% ipython --no-banner

In [1]: import numpy as np

In [2]: import numpy.linalg as la

In [3]: np.set_printoptions(precision=1, suppress=True, linewidth=200)

In [4]: def rd(a):
   ...:     return np.round(a, 1) + 0
   ...: 

In [5]: feats = np.load("arr.npy")

In [6]: feats
Out[6]: 
array([[0.5, 0.2, 0.3],
       [0.2, 0.4, 0.4],
       [0.4, 0.1, 0.5]])

In [7]: B = np.array([[-4, -3], [1, 3], [-3, 2]])

In [8]: rd(np.einsum("ik,kj->ji", feats, B))
Out[8]: 
array([[-2.7, -1.6, -3. ],
       [-0.3,  1.4,  0.1]])

In [9]: rd(np.einsum("ik,kj->ij", feats, B))
Out[9]: 
array([[-2.7, -0.3],
       [-1.6,  1.4],
       [-3. ,  0.1]])

In [10]: la.matrix_rank(feats @ B)
Out[10]: np.int64(2)

In [11]: rd(np.einsum("ij->j", feats))
Out[11]: array([1.1, 0.7, 1.2])

In [12]: la.matrix_rank(np.vstack([feats, B.T]))
Out[12]: np.int64(3)

In [13]: B @ feats
Traceback (most recent call last):
  Cell In[13], line 1
    B @ feats
ValueError: matmul: Input operand 1 has a mismatch in its core dimension 0, with gufunc signature (n?,k),(k,m?)->(n?,m?) (size 3 is different from 2)


In [14]: rd(B.T @ feats.T)
Out[14]: 
array([[-2.7, -1.6, -3. ],
       [-0.3,  1.4,  0.1]])

In [15]: P = np.triu(np.array([[0, 3, 5], [4, 2, 1], [4, 3, 1]]), 1) + np.eye(3)

In [16]: B = P @ feats @ la.inv(P)

In [17]: la.matrix_rank(B)
Out[17]: np.int64(3)

In [18]: rd(B)
Out[18]: 
array([[ 3.1, -7.4, -4.1],
       [ 0.6, -1.3, -0.8],
       [ 0.4, -1.1, -0.4]])

In [19]: def softmax(z):
    ...:     e = np.exp(z - z.max(axis=-1, keepdims=True))
    ...:     return e / e.sum(axis=-1, keepdims=True)
    ...: 

In [20]: rd(softmax(feats).sum(axis=1))
Out[20]: array([1., 1., 1.])

In [21]: S = feats @ feats.T / np.sqrt(3)

In [22]: rd(softmax(S + np.triu(np.full(S.shape, -np.inf), 1)))
Out[22]: 
array([[1. , 0. , 0. ],
       [0.5, 0.5, 0. ],
       [0.3, 0.3, 0.3]])

In [23]: softmax(S).round(6).argmax(axis=1)
Out[23]: array([0, 1, 2])

In [24]: rd(softmax(S))
Out[24]: 
array([[0.3, 0.3, 0.3],
       [0.3, 0.3, 0.3],
       [0.3, 0.3, 0.3]])

In [25]: rd(softmax(S)[1] @ feats)
Out[25]: array([0.4, 0.2, 0.4])

In [26]: th = np.radians(15)

In [27]: R = np.eye(3)

In [28]: R[1, 1] = R[0, 0] = np.cos(th)

In [29]: R[1, 0], R[0, 1] = -np.sin(th), np.sin(th)

In [30]: rd(R)
Out[30]: 
array([[ 1. ,  0.3,  0. ],
       [-0.3,  1. ,  0. ],
       [ 0. ,  0. ,  1. ]])

In [31]: B = feats @ R.T

In [32]: rd(la.svd(feats, compute_uv=False)), rd(la.svd(B, compute_uv=False))
Out[32]: (array([1. , 0.3, 0.2]), array([1. , 0.3, 0.2]))

In [33]: np.allclose(la.norm(feats, axis=1), la.norm(B, axis=1))
Out[33]: True

In [34]: rd(la.det(R)), rd(np.trace(R))
Out[34]: (np.float64(1.0), np.float64(2.9))

In [35]: rd(B)
Out[35]: 
array([[0.5, 0.1, 0.3],
       [0.3, 0.3, 0.4],
       [0.4, 0. , 0.5]])

In [36]: arr = np.loadtxt("m.csv", delimiter=",")

In [37]: arr
Out[37]: 
array([[ 0.6,  3. ,  0.8],
       [ 1.9, -0.1, -1.4],
       [-1.1, -1.2,  0.8],
       [ 1.7, -0.1, -1.3]])

In [38]: B = np.array([[6, -3], [6, 2]])

In [39]: C = np.kron(B, arr)

In [40]: rd(la.norm(C, 2)), rd(la.norm(B, 2) * la.norm(arr, 2))
Out[40]: (np.float64(30.6), np.float64(30.6))

In [41]: la.matrix_rank(C)
Out[41]: np.int64(6)
